$ python -q
>>> import numpy as np
>>> np.set_printoptions(suppress=True, linewidth=100)
>>> X = np.loadtxt("a.csv", delimiter=",")
>>> X
array([[ 3.1298, -0.6804,  0.1564],
       [-0.6804,  6.8734,  0.111 ],
       [ 0.1564,  0.111 ,  5.9968]])
>>> np.allclose(X @ X.T, X.T @ X)
True
>>> X.inv()
Traceback (most recent call last):
  File "<python-input-5>", line 1, in <module>
    X.inv()
    ^^^^^
AttributeError: 'numpy.ndarray' object has no attribute 'inv'
>>> round(float(np.abs(np.linalg.eigvals(X)).max()), 4)
7.0
>>> np.round(np.linalg.matrix_power(X, 4), 4)
array([[ 153.6568, -391.9772,   53.5907],
       [-391.9772, 2324.9289,  101.5115],
       [  53.5907,  101.5115, 1299.46  ]])
>>> (X + X.T) / 2
array([[ 3.1298, -0.6804,  0.1564],
       [-0.6804,  6.8734,  0.111 ],
       [ 0.1564,  0.111 ,  5.9968]])
>>> evals, evecs = np.linalg.eig(X)
>>> np.round(np.sort(np.linalg.eigvals(np.linalg.inv(X))), 4)
array([0.1429, 0.1667, 0.3333])
>>> evals.round(4)
array([2.9999, 7.    , 6.    ])
>>> np.round(X @ evecs[:, 0] - evals[0] * evecs[:, 0], 4) + 0
array([0., 0., 0.])
>>> round(float(np.prod(evals)), 4)
125.9989
>>> evals, evecs = np.linalg.eigh(X)
>>> x = np.array([0, 5, 1])
>>> np.abs(X).sum(axis=1).max(), round(np.abs(evals).max(), 4)
(np.float64(7.6648), np.float64(7.0))
>>> np.round(np.linalg.eigvalsh(X[1:, 1:]), 4)
array([5.983 , 6.8872])
>>> round(float(x @ X @ x / (x @ x)), 4), round(float(evals[0]), 4), round(evals[-1], 4)
(6.8824, 2.9999, np.float64(7.0))
>>> np.round(evecs * np.sqrt(evals) @ evecs.T, 4)
array([[ 1.7619, -0.1556,  0.038 ],
       [-0.1556,  2.617 ,  0.0231],
       [ 0.038 ,  0.0231,  2.4484]])
>>> np.round(evecs * np.abs(evals) @ evecs.T, 4)
array([[ 3.1298, -0.6804,  0.1564],
       [-0.6804,  6.8734,  0.111 ],
       [ 0.1564,  0.111 ,  5.9968]])
>>> u = np.array([2, 1, 1])
>>> other = X + np.outer(u, np.eye(3)[2])
>>> round(np.linalg.det(other) / np.linalg.det(X), 4), round(1 + np.linalg.solve(X, u)[2], 4)
(np.float64(1.1452), np.float64(1.1452))
>>> other
array([[ 3.1298, -0.6804,  2.1564],
       [-0.6804,  6.8734,  1.111 ],
       [ 0.1564,  0.111 ,  6.9968]])
>>> np.linalg.matrix_rank(np.linalg.inv(other) - np.linalg.inv(X), tol=1e-8)
np.int64(1)
